$ python3 -q
>>> import numpy as np
>>> from numpy import linalg as LA
>>> np.set_printoptions(suppress=True, linewidth=120)
>>> data = np.loadtxt("test15.csv", delimiter=",")
>>> data
array([[  2.,   0.,   0.,  -5.,   0.,  -4.,   2.,  13.,  -9.,  -8.,  14.],
       [  8.,   5.,  -1., -12.,  11.,   8.,   2.,   4.,  14., -10.,  -3.],
       [ -7.,   2.,   6.,  -1.,  11.,  -8.,  -1.,  -1.,   4., -13.,  -1.],
       [ -6.,  12.,   8.,  -8.,  12.,  14.,   6.,   2.,   9., -10.,  -6.],
       [  9., -12.,   8.,   0.,   9.,  -2.,   4.,  14., -17., -10.,   4.],
       [  8.,   1.,   2.,  -3.,   7.,   2.,   0.,   2.,  -2.,   1.,  -9.],
       [  1.,   6.,   6.,  -5.,   5.,   3.,  -1.,   7.,  -1.,  -2.,  -2.],
       [-13.,   9.,   9.,  -4.,   0.,  -7.,   3.,  -2.,  -2.,  -6.,  -6.],
       [-22.,  15.,   2.,  12.,  24.,   0.,  -8.,  -4.,  14.,  -3.,  10.],
       [ -7.,   2.,   9.,  -3.,  -7.,  -9.,   6.,   0., -12.,  -7.,  -7.],
       [ 10.,  -2.,   1.,  -8.,  10.,  11.,   0.,  10.,   4.,  -5.,   4.],
       [  2.,  -1.,   4.,  -7.,   2.,   9.,   2.,  -1.,   7.,  -2.,  -6.],
       [  2.,  -1.,   4.,  -7.,   2.,   9.,   2.,  -1.,   7.,  -2.,  -6.],
       [  8.,  -6.,   9.,   3.,  24.,   6.,   3.,  13.,  -6.,  -8.,  -2.],
       [-10.,   3.,   2.,  15.,  19.,  -3.,   2.,  -4.,  -2.,  -5.,  -1.],
       [  5.,   6.,   4.,  -8.,  -1.,  -2.,   4.,   3.,  -1.,  -8., -10.],
       [ -7.,  14.,   2.,   1.,  10.,  -4.,  -6.,   6.,   2.,   1.,   5.],
       [-15.,   2.,   2.,  13.,  14.,  -5.,  -6.,  -4.,   7.,   1.,   7.],
       [  2.,  -2.,  -3.,  -6.,  12.,  19.,   8.,  -2.,  15., -11.,   2.],
       [  6.,  -8.,  -2.,   0.,  -8.,   1.,   7.,   7.,  -9.,  -3.,   7.],
       [  5.,   6.,   4.,  -8.,  -1.,  -2.,   4.,   3.,  -1.,  -8., -10.],
       [  0.,   0.,   0.,   0.,   0.,   0.,   0.,   0.,   0.,   0.,   0.],
       [  7.,  -8., -11.,   3.,   2.,   2.,   3.,   9.,  -1.,  -3.,  20.],
       [ -4.,   1.,   9., -10.,  -5.,   0.,   2.,  -4.,   0.,  -5., -10.],
       [  4.,   0.,  -2.,  -3.,  -6.,  -5.,   5.,  -4.,   0.,  -6.,  -8.],
       [  0.,   0.,   0.,   0.,   0.,   0.,   0.,   0.,   0.,   0.,   0.],
       [  5.,  -8.,   2.,   0.,  -8.,   1.,  13.,  10., -14.,  -7.,   4.],
       [  0.,   0.,   0.,   0.,   0.,   0.,   0.,   0.,   0.,   0.,   0.],
       [ -6.,   2.,   5.,  -3.,  -7.,  -9.,   0.,  -3.,  -7.,  -3.,  -4.]])
>>> def softmax(z):
...     e = np.exp(z - z.max(axis=-1, keepdims=True))
...     return e / e.sum(axis=-1, keepdims=True)
... 
>>> np.round(softmax(data).sum(axis=1), 3)
array([1., 1., 1., 1., 1., 1., 1., 1., 1., 1., 1., 1., 1., 1., 1., 1., 1., 1., 1., 1., 1., 1., 1., 1., 1., 1., 1., 1.,
       1.])
>>> scores = data @ data.T / np.sqrt(11)
>>> softmax(scores).round(6).argmax(axis=1)
array([ 0,  1,  8,  3,  4, 13,  3,  7,  8,  9, 10, 18, 18, 13,  8, 15,  8,  8, 18, 26, 15,  0, 22, 23, 24,  0, 26,  0,
        9])
>>> x = np.array([5, -4, 1, -4, -4, -5, -3, 2, -4, -2, 2])
>>> target = data @ x
>>> np.round(LA.lstsq(data, target)[0], 3)
array([ 5., -4.,  1., -4., -4., -5., -3.,  2., -4., -2.,  2.])
>>> rng = np.random.default_rng(49489)
>>> target = target + 0.3 * rng.normal(size=29)
>>> target.round(3)
array([ 150.375,  -56.936,  -28.692, -198.133,  187.451,    3.939,   -6.819,  -46.102, -325.698,   80.685,   17.876,
        -50.918,  -51.557,  -11.816, -179.39 ,   45.098,  -82.894, -169.697, -166.242,  136.506,   45.126,    0.292,
         84.788,   20.802,   51.642,    0.062,  145.377,    0.268,   72.11 ])
>>> b, *_ = LA.lstsq(data, target)
>>> [round(float(LA.norm(LA.solve(data.T @ data + lam * np.eye(11), data.T @ target))), 2) for lam in (0, 1, 10, 100)]
[11.77, 11.61, 11.41, 10.36]
>>> round(LA.norm(target - data @ b), 3)
np.float64(1.135)
>>> F = np.loadtxt("arr.csv", delimiter=",")
>>> F
array([[-6.,  3., -3., -3., -3.,  5., -1., -2.,  0., -4.,  0.],
       [ 3.,  4., -2., -2., -5., -2., -1.,  1.,  3.,  1., -3.],
       [-3., -2.,  6.,  2.,  1.,  0., -1.,  0., -4.,  2., -4.],
       [-3., -2.,  2., -2., -3.,  0., -1.,  3., -1.,  4.,  0.],
       [-3., -5.,  1., -3., -4.,  1., -3.,  5., -5.,  0.,  0.],
       [ 5., -2.,  0.,  0.,  1., -6., -4.,  0.,  3.,  2., -1.],
       [-1., -1., -1., -1., -3., -4.,  0.,  2.,  5., -1., -1.],
       [-2.,  1.,  0.,  3.,  5.,  0.,  2.,  6.,  0.,  0.,  0.],
       [ 0.,  3., -4., -1., -5.,  3.,  5.,  0.,  2.,  1.,  6.],
       [-4.,  1.,  2.,  4.,  0.,  2., -1.,  0.,  1., -6.,  0.],
       [ 0., -3., -4.,  0.,  0., -1., -1.,  0.,  6.,  0.,  4.]])
>>> M2 = F / LA.norm(F, axis=1, keepdims=True)
>>> G = M2 @ M2.T
>>> np.round(LA.norm(M2, axis=1), 3)
array([1., 1., 1., 1., 1., 1., 1., 1., 1., 1., 1.])
>>> G[1].round(3)
array([ 0.061,  1.   , -0.403,  0.044, -0.14 ,  0.358,  0.553, -0.358,  0.244, -0.321,  0.062])
>>> (np.abs(G) > 0.9).astype(int)
array([[1, 0, 0, 0, 0, 0, 0, 0, 0, 0, 0],
       [0, 1, 0, 0, 0, 0, 0, 0, 0, 0, 0],
       [0, 0, 1, 0, 0, 0, 0, 0, 0, 0, 0],
       [0, 0, 0, 1, 0, 0, 0, 0, 0, 0, 0],
       [0, 0, 0, 0, 1, 0, 0, 0, 0, 0, 0],
       [0, 0, 0, 0, 0, 1, 0, 0, 0, 0, 0],
       [0, 0, 0, 0, 0, 0, 1, 0, 0, 0, 0],
       [0, 0, 0, 0, 0, 0, 0, 1, 0, 0, 0],
       [0, 0, 0, 0, 0, 0, 0, 0, 1, 0, 0],
       [0, 0, 0, 0, 0, 0, 0, 0, 0, 1, 0],
       [0, 0, 0, 0, 0, 0, 0, 0, 0, 0, 1]])
>>> ev, V = LA.eigh(F)
>>> np.round(LA.eigvalsh(F + -1 * np.eye(11)), 3)
array([-16.565, -13.71 , -10.717,  -5.56 ,  -2.331,  -1.618,   1.855,   4.555,   6.825,   8.843,  15.423])
>>> np.round(LA.eigvalsh(F @ F), 3)
array([  0.381,   1.772,   8.152,  20.792,  30.853,  61.223,  94.411,  96.878, 161.536, 242.278, 269.723])
>>> ev.round(3)
array([-15.565, -12.71 ,  -9.717,  -4.56 ,  -1.331,  -0.618,   2.855,   5.555,   7.825,   9.843,  16.423])
>>> ev, V = LA.eigh(F)
>>> x = np.array([2, -1, 1, 2, 2, 0, -2, -1, -1, 0, 2])
>>> x @ F @ x
np.float64(-2.0)
>>> round(x @ F @ x / (x @ x), 3), np.round(ev[0], 3), round(float(ev[-1]), 3)
(np.float64(-0.083), np.float64(-15.565), 16.423)
>>> np.abs(F).sum(axis=1).max(), round(float(np.abs(ev).max()), 3)
(np.float64(30.0), 16.423)
>>> F - F[0]
array([[  0.,   0.,   0.,   0.,   0.,   0.,   0.,   0.,   0.,   0.,   0.],
       [  9.,   1.,   1.,   1.,  -2.,  -7.,   0.,   3.,   3.,   5.,  -3.],
       [  3.,  -5.,   9.,   5.,   4.,  -5.,   0.,   2.,  -4.,   6.,  -4.],
       [  3.,  -5.,   5.,   1.,   0.,  -5.,   0.,   5.,  -1.,   8.,   0.],
       [  3.,  -8.,   4.,   0.,  -1.,  -4.,  -2.,   7.,  -5.,   4.,   0.],
       [ 11.,  -5.,   3.,   3.,   4., -11.,  -3.,   2.,   3.,   6.,  -1.],
       [  5.,  -4.,   2.,   2.,   0.,  -9.,   1.,   4.,   5.,   3.,  -1.],
       [  4.,  -2.,   3.,   6.,   8.,  -5.,   3.,   8.,   0.,   4.,   0.],
       [  6.,   0.,  -1.,   2.,  -2.,  -2.,   6.,   2.,   2.,   5.,   6.],
       [  2.,  -2.,   5.,   7.,   3.,  -3.,   0.,   2.,   1.,  -2.,   0.],
       [  6.,  -6.,  -1.,   3.,   3.,  -6.,   0.,   2.,   6.,   4.,   4.]])
>>> F.sum(axis=1)
array([-14.,  -3.,  -3.,  -3., -16.,  -2.,  -6.,  15.,  10.,  -1.,   1.])
>>> np.abs(F).max()
np.float64(6.0)
>>> F[:, 11]
Traceback (most recent call last):
  File "<python-input-37>", line 1, in <module>
    F[:, 11]
    ~^^^^^^^
IndexError: index 11 is out of bounds for axis 1 with size 11
>>> np.diff(F, axis=0)
array([[  9.,   1.,   1.,   1.,  -2.,  -7.,   0.,   3.,   3.,   5.,  -3.],
       [ -6.,  -6.,   8.,   4.,   6.,   2.,   0.,  -1.,  -7.,   1.,  -1.],
       [  0.,   0.,  -4.,  -4.,  -4.,   0.,   0.,   3.,   3.,   2.,   4.],
       [  0.,  -3.,  -1.,  -1.,  -1.,   1.,  -2.,   2.,  -4.,  -4.,   0.],
       [  8.,   3.,  -1.,   3.,   5.,  -7.,  -1.,  -5.,   8.,   2.,  -1.],
       [ -6.,   1.,  -1.,  -1.,  -4.,   2.,   4.,   2.,   2.,  -3.,   0.],
       [ -1.,   2.,   1.,   4.,   8.,   4.,   2.,   4.,  -5.,   1.,   1.],
       [  2.,   2.,  -4.,  -4., -10.,   3.,   3.,  -6.,   2.,   1.,   6.],
       [ -4.,  -2.,   6.,   5.,   5.,  -1.,  -6.,   0.,  -1.,  -7.,  -6.],
       [  4.,  -4.,  -6.,  -4.,   0.,  -3.,   0.,   0.,   5.,   6.,   4.]])
>>> np.round(F.mean(axis=0), 3)
array([-1.273, -0.273, -0.273, -0.273, -1.455, -0.182, -0.545,  1.364,  0.909, -0.091,  0.091])
>>> T = np.stack([F, 3 * F, F[::-1]])
>>> np.einsum("bij,cij->bc", T, T)
array([[ 988., 2964.,  -98.],
       [2964., 8892., -294.],
       [ -98., -294.,  988.]])
>>> LA.matrix_rank(T)
array([11, 11, 11])
>>> LA.matrix_rank(T.reshape(3, -1))
np.int64(2)
>>> (T @ F.T).shape
(3, 11, 11)
>>> K = np.load("dump.npy")
>>> K
array([[ 0.5,  0.3,  0.6, -2.7, -0.6,  0.7,  0.7,  1.5,  0.1, -0.5,  1.1],
       [ 0.4,  0.6, -0.7,  0.8, -0.3,  2. ,  0.8, -2. , -0.6,  1. ,  0.8],
       [-1.5, -0.2,  0.1, -0.6,  0.4, -1.2, -2.1,  7. ,  0. , -1. ,  1. ],
       [ 1.4, -0.4, -1.8,  0.7, -0.5,  0.8,  0.7,  4. , -1.1, -1.1,  1.9]])
>>> left, sig, Vh = LA.svd(K, full_matrices=False)
>>> np.round(left.T @ left, 3) + 0
array([[1., 0., 0., 0.],
       [0., 1., 0., 0.],
       [0., 0., 1., 0.],
       [0., 0., 0., 1.]])
>>> np.round(np.cumsum(sig ** 2) / np.sum(sig ** 2), 3)
array([0.716, 0.886, 0.976, 1.   ])
>>> np.round(np.abs(Vh[0]), 3)
array([0.071, 0.049, 0.047, 0.099, 0.009, 0.114, 0.168, 0.932, 0.035, 0.186, 0.186])
>>> np.allclose(left * sig @ Vh, K)
True
>>> np.abs(left[:, 0]).round(6).argmax()
np.int64(2)
>>> np.round(sig / sig[0], 3)
array([1.   , 0.488, 0.353, 0.184])
>>> left.shape, sig.shape, Vh.shape
((4, 4), (4,), (4, 11))
>>> mat = np.load("mat.npy")
>>> mat.round(3)
array([[-0.13 ,  0.072, -0.636,  0.325, -0.039,  0.233, -0.025],
       [ 0.207, -0.043,  0.239, -0.007,  0.619, -0.027, -0.153],
       [-0.026, -0.574,  0.005,  0.236,  0.263,  0.285, -0.111],
       [-0.674,  0.069, -0.194, -0.122,  0.134, -0.22 , -0.584],
       [ 0.363,  0.257, -0.382,  0.064, -0.256, -0.085, -0.095],
       [ 0.052,  0.221,  0.124,  0.482,  0.17 , -0.69 , -0.036],
       [-0.233,  0.154,  0.498,  0.037, -0.476,  0.042, -0.021],
       [-0.181,  0.415, -0.157, -0.264,  0.425,  0.011,  0.544],
       [-0.441, -0.286,  0.001,  0.38 , -0.073, -0.124,  0.545],
       [-0.052, -0.382, -0.167, -0.607, -0.113, -0.399,  0.131],
       [-0.259,  0.346,  0.197, -0.063,  0.094,  0.394, -0.034]])
>>> proj = mat @ LA.solve(mat.T @ mat, mat.T)
>>> LA.matrix_rank(np.eye(11) - proj)
np.int64(4)
>>> x = np.array([0, 4, 0, 4, 3, 5, 2])
>>> LA.norm(mat @ x) <= LA.norm(mat, 2) * LA.norm(x) + 1e-9
np.True_
>>> np.round(mat @ x, 3)
array([ 2.587,  1.218,  0.642, -2.079, -0.098, -0.202, -0.495,  3.025,  0.626, -6.024,  3.312])
>>> M2 = np.c_[mat[:, :4] @ np.array([[2, 1, 3, 3], [5, 3, 4, 0], [3, 1, 1, 5], [1, 3, 0, 5]]), np.array([1, 1, 1, 2, 2, 1, 0, 2, 0, 0, 2])]
>>> M2.round(3)
array([[-1.482,  0.426, -0.736, -1.944,  1.   ],
       [ 0.911,  0.298,  0.69 ,  1.786,  1.   ],
       [-2.671, -1.035, -2.369,  1.125,  1.   ],
       [-1.706, -1.025, -1.939, -3.599,  2.   ],
       [ 0.929,  0.944,  1.735, -0.504,  2.   ],
       [ 2.062,  2.285,  1.163,  3.186,  1.   ],
       [ 1.834,  0.837,  0.414,  1.973,  0.   ],
       [ 0.98 ,  0.117,  0.96 , -2.646,  2.   ],
       [-1.931, -0.159, -2.467,  0.583,  0.   ],
       [-3.12 , -3.184, -1.85 , -4.021,  0.   ],
       [ 1.738,  0.785,  0.803, -0.109,  2.   ]])
>>> LA.matrix_rank(M2)
np.int64(5)
>>> np.round(LA.lstsq(mat, M2[:, 0])[0], 3) + 0
array([2., 5., 3., 1., 0., 0., 0.])
>>> LA.matrix_rank(np.c_[mat, M2])
np.int64(8)
>>> np.round(LA.norm(M2 - mat @ LA.lstsq(mat, M2)[0], axis=0), 3) + 0
array([0.   , 0.   , 0.   , 0.   , 3.006])
>>> cen = (M2 - M2.mean(axis=0)) / M2.std(axis=0)
>>> np.argwhere(np.abs(cen) > 2)
array([[9, 1]])
>>> np.round(cen.std(axis=0), 3)
array([1., 1., 1., 1., 1.])
>>> b = LA.lstsq(np.delete(cen, 0, axis=1), cen[:, 0])[0]
>>> np.abs(b).argmax()
np.int64(1)
>>> M2 = np.array([[3, 4, 5],
...     [4, 5, 4],
...     [0, 3, 2],
...     [1, 1, 5],
...     [5, 3, 0],
...     [3, 4, 3],
...     [4, 1, 4]])
>>> LA.matrix_rank(mat @ M2)
np.int64(3)
>>> np.vstack([mat, M2.T]).shape
(14, 7)
>>> np.round(np.einsum("ij->j", mat), 3)
array([-1.373,  0.249, -0.472,  0.462,  0.748, -0.58 ,  0.16 ])
>>> np.round(np.einsum("ij,ij->i", mat, mat), 3)
array([0.589, 0.509, 0.549, 0.919, 0.43 , 0.806, 0.556, 0.776, 0.739, 0.733, 0.395])
>>> m1 = np.loadtxt("sample5.csv", delimiter=",")
>>> m1
array([[1., 0., 0., 0., 0., 0., 0., 0., 0.],
       [3., 1., 0., 0., 0., 0., 0., 0., 0.],
       [1., 0., 1., 0., 0., 0., 0., 0., 0.],
       [2., 3., 0., 1., 0., 0., 0., 0., 0.],
       [0., 2., 0., 3., 1., 0., 0., 0., 0.],
       [1., 0., 1., 2., 1., 1., 0., 0., 0.],
       [1., 3., 3., 2., 0., 3., 1., 0., 0.],
       [0., 3., 0., 2., 1., 3., 1., 1., 0.],
       [1., 0., 3., 2., 0., 2., 1., 1., 1.]])
>>> x = np.array([2, 1, 1, -2, -2, 3, -1, 0, 1])
>>> target = m1 @ x
>>> target
array([ 2.,  7.,  3.,  5., -6.,  0., 12.,  5.,  7.])
>>> np.round(LA.solve(m1, target + m1[:, 4]), 3) + 0
array([ 2.,  1.,  1., -2., -1.,  3., -1.,  0.,  1.])
>>> E = np.array([[1, 0, 0, 0], [1, 1, 0, 0], [-1, -1, 1, 0], [3, -1, 5, 1]])
>>> E
array([[ 1,  0,  0,  0],
       [ 1,  1,  0,  0],
       [-1, -1,  1,  0],
       [ 3, -1,  5,  1]])
>>> M2 = E / LA.norm(E, axis=1, keepdims=True)
>>> G = M2 @ M2.T
>>> np.round(LA.norm(M2, axis=1), 3)
array([1., 1., 1., 1.])
>>> G[1].round(3)
array([ 0.707,  1.   , -0.816,  0.236])
>>> (np.abs(G) > 0.9).astype(int)
array([[1, 0, 0, 0],
       [0, 1, 0, 0],
       [0, 0, 1, 0],
       [0, 0, 0, 1]])
